>>> import numpy as np
>>> np.set_printoptions(precision=2, suppress=True, linewidth=160, sign=" ")
>>> feats = np.load("m.npy")
>>> feats
array([[  1.5 ,  16.24,  21.65,  11.67],
       [  5.64,  14.83,  19.47,   8.39],
       [ 12.08,   5.38,   7.07,  -1.7 ],
       [-11.14,  -1.18,  -5.66,   3.91],
       [  9.79,   0.98,   0.43,  -4.03],
       [ 19.78,  -4.1 ,  -3.17, -11.56],
       [  2.84,  -3.32,  -6.1 ,  -3.87],
       [ 18.  ,  -3.59,  -3.49, -10.68],
       [  9.45, -10.42, -12.08, -10.99],
       [  2.56,   8.46,  12.26,   5.9 ],
       [ -4.74,  11.9 ,  11.01,   9.75],
       [ 11.88,   3.75,   7.  ,  -1.92],
       [  8.49,   3.53,   1.94,  -2.29],
       [-10.87,   9.72,   8.41,  11.47],
       [  6.21,   0.82,  -1.87,  -3.15],
       [  3.4 ,   1.78,  -1.2 ,  -1.26],
       [ -3.7 ,   6.15,   3.89,   5.28],
       [ 17.18, -10.56, -15.88, -16.59],
       [  5.52,   8.81,  12.22,   4.41],
       [ -8.43,   4.03,   1.25,   6.26],
       [  9.58, -12.12, -18.57, -14.04],
       [ -6.99,   0.39,  -3.98,   2.72],
       [ 19.96,   5.75,  10.26,  -4.4 ],
       [  7.02,   8.58,   9.48,   2.46],
       [  5.11,  -4.97,  -9.77,  -6.85],
       [  2.65,   6.61,   8.73,   4.07],
       [  6.18,  -6.32, -10.19,  -7.81],
       [ 12.53,  -2.43,  -4.15,  -7.93]])
>>> proj = feats @ np.linalg.solve(feats.T @ feats, feats.T)
>>> np.round(np.linalg.eigvalsh(proj), 2) + 0
array([ 0.,  0.,  0.,  0.,  0.,  0.,  0.,  0.,  0.,  0.,  0.,  0.,  0.,  0.,  0.,  0.,  0.,  0.,  0.,  0.,  0.,  0.,  0.,  0.,  1.,  1.,  1.,  1.])
>>> cov = np.cov(feats, rowvar=False)
>>> np.argwhere(np.triu(np.abs(np.corrcoef(feats.T)) > 0.8, 1))
array([[ 1,  2],
       [ 1,  3],
       [ 2,  3]])
>>> np.median(feats, axis=0)
array([ 5.91,  2.65,  0.84, -1.81])
>>> np.argsort(-feats.std(axis=0).round(6), kind="stable")
array([ 2,  0,  3,  1])
>>> cov.shape
(4, 4)
>>> cov
array([[ 75.21, -23.74, -16.74, -49.92],
       [-23.74,  55.2 ,  72.97,  51.99],
       [-16.74,  72.97, 101.77,  63.35],
       [-49.92,  51.99,  63.35,  61.  ]])
>>> A2 = np.c_[feats[:, :3] @ np.array([[0, 4, 1], [3, 8, 2], [3, 7, 8]]), np.array([-3, 3, 3, 1, -1, 2, 1, -1, 2, -1, 2, -1, 2, -3, -2, -1, -2, 2, 2, 0, 1, 2, 0, 3, 1, -3, 1, -1])]
>>> A2
array([[ 113.67,  287.47,  207.18,   -3.  ],
       [ 102.9 ,  277.49,  191.06,    3.  ],
       [  37.35,  140.85,   79.4 ,    3.  ],
       [ -20.52,  -93.62,  -58.78,    1.  ],
       [   4.23,   50.01,   15.19,   -1.  ],
       [ -21.81,   24.13,  -13.78,    2.  ],
       [ -28.26,  -57.9 ,  -52.6 ,    1.  ],
       [ -21.24,   18.85,  -17.1 ,   -1.  ],
       [ -67.5 , -130.12, -108.03,    2.  ],
       [  62.16,  163.74,  117.56,   -1.  ],
       [  68.73,  153.31,  107.14,    2.  ],
       [  32.25,  126.52,   75.38,   -1.  ],
       [  16.41,   75.78,   31.07,    2.  ],
       [  54.39,   93.15,   75.85,   -3.  ],
       [  -3.15,   18.31,   -7.11,   -2.  ],
       [   1.74,   19.44,   -2.64,   -1.  ],
       [  30.12,   61.63,   39.72,   -2.  ],
       [ -79.32, -126.92, -130.98,    2.  ],
       [  63.09,  178.1 ,  120.9 ,    2.  ],
       [  15.84,    7.27,    9.63,    0.  ],
       [ -92.07, -188.63, -163.22,    1.  ],
       [ -10.77,  -52.7 ,  -38.05,    2.  ],
       [  48.03,  197.66,  113.54,    0.  ],
       [  54.18,  163.08,  100.02,    3.  ],
       [ -44.22,  -87.71,  -82.99,    1.  ],
       [  46.02,  124.59,   85.71,   -3.  ],
       [ -49.53,  -97.17,  -87.98,    1.  ],
       [ -19.74,    1.63,  -25.53,   -1.  ]])
>>> np.round(np.linalg.lstsq(feats, A2[:, 0])[0], 2) + 0
array([ 0.,  3.,  3.,  0.])
>>> np.linalg.norm(np.linalg.qr(feats)[0].T @ A2, axis=0) ** 2 / ((A2 ** 2).sum(axis=0) + 1e-12)
array([ 1.  ,  1.  ,  1.  ,  0.11])
>>> np.linalg.matrix_rank(A2)
np.int64(4)
>>> np.round(np.linalg.norm(A2 - feats @ np.linalg.lstsq(feats, A2)[0], axis=0), 2) + 0
array([ 0.  ,  0.  ,  0.  ,  9.47])
